$ python3 -q
>>> import numpy as np
>>> from numpy import linalg as LA
>>> np.set_printoptions(precision=3, suppress=True, linewidth=200, floatmode="fixed")
>>> J = np.load("x.npy")
>>> J
array([[-3, -2, -1],
       [ 0,  1,  2],
       [ 3,  4,  5]])
>>> U, s, Vh = LA.svd(J)
>>> V = Vh[:(s > 1e-8).sum()]
>>> rng = np.random.default_rng(56)
>>> x0 = J[0] + 3 * J[1] + rng.integers(2) * np.eye(3)[1]
>>> x0
array([-3.000,  1.000,  5.000])
>>> round(LA.norm(x0 - V.T @ V @ x0), 3)
np.float64(0.0)
>>> LA.matrix_rank(np.vstack([J, x0]))
np.int64(2)
>>> round(float(LA.det(J[::-1])), 3)
0.0
>>> np.einsum("ij,ji->", J, J)
np.int64(45)
>>> np.einsum("ii->", J)
np.int64(3)
>>> np.kron(np.eye(2, dtype=int), J)
array([[-3, -2, -1,  0,  0,  0],
       [ 0,  1,  2,  0,  0,  0],
       [ 3,  4,  5,  0,  0,  0],
       [ 0,  0,  0, -3, -2, -1],
       [ 0,  0,  0,  0,  1,  2],
       [ 0,  0,  0,  3,  4,  5]])
>>> np.round(LA.eigvals(J).sum().real, 3)
np.float64(3.0)
>>> M = np.load("arr.npy")
>>> M
array([[  0.531,  -0.333,   0.500],
       [ -2.527,   3.682,   5.976],
       [ 10.106,  -5.880, -14.083],
       [ -0.537,  -3.851,  -3.193]])
>>> f = np.array([2, 2, 2])
>>> np.convolve(M[2], f)
array([ 20.212,   8.452, -19.714, -39.926, -28.166])
>>> np.cross(M[2, :3], M[1, :3])
array([ 16.715, -24.806,  22.352])
>>> Y = np.c_[M[:, :1] @ np.array([[5]]), np.array([3, -2, 1, 3])]
>>> Y
array([[  2.655,   3.000],
       [-12.635,  -2.000],
       [ 50.530,   1.000],
       [ -2.685,   3.000]])
>>> LA.norm(LA.qr(M)[0].T @ Y, axis=0) ** 2 / ((Y ** 2).sum(axis=0) + 1e-12)
array([1.000, 0.972])
>>> LA.matrix_rank(np.c_[M, Y])
np.int64(4)
>>> f, r1 = M[3], M[0]
>>> round(float(f @ f), 3)
25.314
>>> pr = (f @ r1) / (f @ f) * f
>>> LA.matrix_rank(np.outer(f, r1))
np.int64(1)
>>> r1 - pr
array([ 0.518, -0.424,  0.424])
>>> round(LA.norm(f + r1) ** 2 + LA.norm(f - r1) ** 2, 3)
np.float64(51.913)
>>> Y = M / np.sqrt((M ** 2).mean(axis=1, keepdims=True))
>>> LA.matrix_rank(M - M.mean(axis=1, keepdims=True))
np.int64(2)
>>> LA.matrix_rank(Y) == LA.matrix_rank(M)
np.True_
